$ ipython --no-banner

In [1]: import numpy as np

In [2]: import numpy.linalg as la

In [3]: np.set_printoptions(precision=2, suppress=True, linewidth=160, floatmode="fixed")

In [4]: tidy = lambda a: np.round(a, 2) + 0

In [5]: K = np.loadtxt("mat.csv", delimiter=",")

In [6]: print(K)
[[ 15.00  -1.00   4.00   7.00  -5.00 -12.00  -7.00   4.00   1.00]
 [ -1.00  23.00   1.00   1.00  -9.00  -7.00   7.00 -11.00   2.00]
 [  4.00   1.00  20.00   2.00   9.00   1.00   3.00   2.00  -1.00]
 [  7.00   1.00   2.00  20.00 -17.00 -12.00   3.00   4.00   8.00]
 [ -5.00  -9.00   9.00 -17.00  26.00  14.00  -5.00   3.00  -5.00]
 [-12.00  -7.00   1.00 -12.00  14.00  18.00   4.00   1.00  -4.00]
 [ -7.00   7.00   3.00   3.00  -5.00   4.00  18.00   0.00  -1.00]
 [  4.00 -11.00   2.00   4.00   3.00   1.00   0.00  16.00   9.00]
 [  1.00   2.00  -1.00   8.00  -5.00  -4.00  -1.00   9.00  23.00]]

In [7]: rng = np.random.default_rng(807)

In [8]: idx = rng.permutation(9)

In [9]: print(idx)
[7 3 0 8 4 5 2 1 6]

In [10]: B = K[idx][:, idx]

In [11]: print(B)
[[ 16.00   4.00   4.00   9.00   3.00   1.00   2.00 -11.00   0.00]
 [  4.00  20.00   7.00   8.00 -17.00 -12.00   2.00   1.00   3.00]
 [  4.00   7.00  15.00   1.00  -5.00 -12.00   4.00  -1.00  -7.00]
 [  9.00   8.00   1.00  23.00  -5.00  -4.00  -1.00   2.00  -1.00]
 [  3.00 -17.00  -5.00  -5.00  26.00  14.00   9.00  -9.00  -5.00]
 [  1.00 -12.00 -12.00  -4.00  14.00  18.00   1.00  -7.00   4.00]
 [  2.00   2.00   4.00  -1.00   9.00   1.00  20.00   1.00   3.00]
 [-11.00   1.00  -1.00   2.00  -9.00  -7.00   1.00  23.00   7.00]
 [  0.00   3.00  -7.00  -1.00  -5.00   4.00   3.00   7.00  18.00]]

In [12]: O, R = la.qr(K)

In [13]: print(np.trace(O @ O.T))
9.0

In [14]: print(tidy(O @ R))
[[ 15.00  -1.00   4.00   7.00  -5.00 -12.00  -7.00   4.00   1.00]
 [ -1.00  23.00   1.00   1.00  -9.00  -7.00   7.00 -11.00   2.00]
 [  4.00   1.00  20.00   2.00   9.00   1.00   3.00   2.00  -1.00]
 [  7.00   1.00   2.00  20.00 -17.00 -12.00   3.00   4.00   8.00]
 [ -5.00  -9.00   9.00 -17.00  26.00  14.00  -5.00   3.00  -5.00]
 [-12.00  -7.00   1.00 -12.00  14.00  18.00   4.00   1.00  -4.00]
 [ -7.00   7.00   3.00   3.00  -5.00   4.00  18.00   0.00  -1.00]
 [  4.00 -11.00   2.00   4.00   3.00   1.00   0.00  16.00   9.00]
 [  1.00   2.00  -1.00   8.00  -5.00  -4.00  -1.00   9.00  23.00]]

In [15]: print(tidy(O.T @ O))
[[1.00 0.00 0.00 0.00 0.00 0.00 0.00 0.00 0.00]
 [0.00 1.00 0.00 0.00 0.00 0.00 0.00 0.00 0.00]
 [0.00 0.00 1.00 0.00 0.00 0.00 0.00 0.00 0.00]
 [0.00 0.00 0.00 1.00 0.00 0.00 0.00 0.00 0.00]
 [0.00 0.00 0.00 0.00 1.00 0.00 0.00 0.00 0.00]
 [0.00 0.00 0.00 0.00 0.00 1.00 0.00 0.00 0.00]
 [0.00 0.00 0.00 0.00 0.00 0.00 1.00 0.00 0.00]
 [0.00 0.00 0.00 0.00 0.00 0.00 0.00 1.00 0.00]
 [0.00 0.00 0.00 0.00 0.00 0.00 0.00 0.00 1.00]]

In [16]: print(tidy(abs(R[0, 0])), tidy(la.norm(K[:, 0])))
22.93 22.93

In [17]: print(np.allclose(R.T @ R, K.T @ K))
True

In [18]: B = np.array([[-7, -3, -5, 5, -9, -2],
    ...:     [-4, -8, 1, 6, 9, 3],
    ...:     [2, 4, -6, -6, 1, -4],
    ...:     [-8, 0, -8, -8, -2, -7],
    ...:     [-5, -2, -3, -8, -4, 3],
    ...:     [-6, -2, -6, -8, 7, 4]])

In [19]: B[-1] = B[0]

In [20]: m1 = B + 0.3 * np.eye(6)

In [21]: print(m1)
[[-6.70 -3.00 -5.00  5.00 -9.00 -2.00]
 [-4.00 -7.70  1.00  6.00  9.00  3.00]
 [ 2.00  4.00 -5.70 -6.00  1.00 -4.00]
 [-8.00  0.00 -8.00 -7.70 -2.00 -7.00]
 [-5.00 -2.00 -3.00 -8.00 -3.70  3.00]
 [-7.00 -3.00 -5.00  5.00 -9.00 -1.70]]

In [22]: print(tidy(np.abs(la.svd(m1)[2][-1])))
[0.48 0.75 0.07 0.19 0.19 0.36]

In [23]: print([round(float(x), 2) for x in la.svd(m1, compute_uv=False)[:3]])
[22.48, 17.85, 12.25]

In [24]: print(round(np.log10(la.cond(m1))))
2

In [25]: print(la.cond(m1) > 100)
True

In [26]: print(tidy(la.norm(m1, 2) / la.norm(m1)))
0.69

In [27]: vec = np.array([-3, 1, 3, 3, -1, -2])

In [28]: target = m1 @ vec

In [29]: coef, lr = np.zeros(6), 1 / la.norm(m1, 2) ** 2

In [30]: for i in range(30):
    ...:     coef -= lr * m1.T @ (m1 @ coef - target)
    ...:     if i % 5 == 0: print(i, round(la.norm(m1 @ coef - target), 2))
    ...: 
0 27.08
5 12.54
10 10.78
15 9.7
20 8.82
25 8.04

In [31]: print(tidy(coef))
[-1.20 -0.43  1.24  2.95 -1.20 -1.40]

In [32]: print(tidy(la.cond(m1)))
125.24

In [33]: E = np.minimum.outer(np.arange(1, 7), np.arange(1, 7)) * -2

In [34]: print(E)
[[ -2  -2  -2  -2  -2  -2]
 [ -2  -4  -4  -4  -4  -4]
 [ -2  -4  -6  -6  -6  -6]
 [ -2  -4  -6  -8  -8  -8]
 [ -2  -4  -6  -8 -10 -10]
 [ -2  -4  -6  -8 -10 -12]]

In [35]: # symmetric, so the eigenvalues are real

In [36]: ev, evecs = la.eigh(E)

In [37]: print((ev > 1e-8).sum(), (ev < -1e-8).sum())
0 6

In [38]: print(tidy(la.eigvalsh(E + 5 * np.eye(6))))
[-29.41   1.02   3.45   4.11   4.36   4.47]

In [39]: print(tidy(la.eigvalsh(E @ E)))
[   0.28    0.41    0.80    2.40   15.81 1184.30]

In [40]: ev, evecs = la.eigh(E)

In [41]: vec = np.array([1, 4, -1, -4, 0, 3])

In [42]: print(tidy(evecs * np.abs(ev) @ evecs.T))
[[ 2.00  2.00  2.00  2.00  2.00  2.00]
 [ 2.00  4.00  4.00  4.00  4.00  4.00]
 [ 2.00  4.00  6.00  6.00  6.00  6.00]
 [ 2.00  4.00  6.00  8.00  8.00  8.00]
 [ 2.00  4.00  6.00  8.00 10.00 10.00]
 [ 2.00  4.00  6.00  8.00 10.00 12.00]]

In [43]: print(tidy(la.eigvalsh(E[1:, 1:])))
[-33.83  -3.58  -1.30  -0.74  -0.55]

In [44]: print(np.abs(E).sum(axis=1).max(), tidy(np.abs(ev).max()))
42 34.41

In [45]: print(vec @ E @ vec)
-72

In [46]: print(tidy(vec @ E @ vec / (vec @ vec)), tidy(ev[0]), tidy(ev[-1]))
-1.67 -34.41 -0.53

In [47]: B = np.array([[0, 5, 4, 0, 4, 0, 2, 2], [1, 3, 5, 2, 5, 5, 4, 4]])

In [48]: M = B.T @ B

In [49]: print(M)
[[ 1  3  5  2  5  5  4  4]
 [ 3 34 35  6 35 15 22 22]
 [ 5 35 41 10 41 25 28 28]
 [ 2  6 10  4 10 10  8  8]
 [ 5 35 41 10 41 25 28 28]
 [ 5 15 25 10 25 25 20 20]
 [ 4 22 28  8 28 20 20 20]
 [ 4 22 28  8 28 20 20 20]]

In [50]: # rank 2

In [51]: U, sig, Vh = la.svd(M, full_matrices=False)

In [52]: print((sig > 1e-8).sum())
2

In [53]: print(tidy(np.sqrt((sig ** 2).sum())), tidy(la.norm(M)))
170.14 170.14

In [54]: print(np.abs(U[:, 0]).round(6).argmax())
2

In [55]: print(tidy(U.T @ M @ Vh.T))
[[169.32   0.00   0.00   0.00   0.00   0.00   0.00   0.00]
 [  0.00  16.68   0.00   0.00   0.00   0.00   0.00   0.00]
 [  0.00   0.00   0.00   0.00   0.00   0.00   0.00   0.00]
 [  0.00   0.00   0.00   0.00   0.00   0.00   0.00   0.00]
 [  0.00   0.00   0.00   0.00   0.00   0.00   0.00   0.00]
 [  0.00   0.00   0.00   0.00   0.00   0.00   0.00   0.00]
 [  0.00   0.00   0.00   0.00   0.00   0.00   0.00   0.00]
 [  0.00   0.00   0.00   0.00   0.00   0.00   0.00   0.00]]

In [56]: print(tidy(np.cumsum(sig ** 2) / np.sum(sig ** 2)))
[0.99 1.00 1.00 1.00 1.00 1.00 1.00 1.00]

In [57]: print(tidy(sig))
[169.32  16.68   0.00   0.00   0.00   0.00   0.00   0.00]
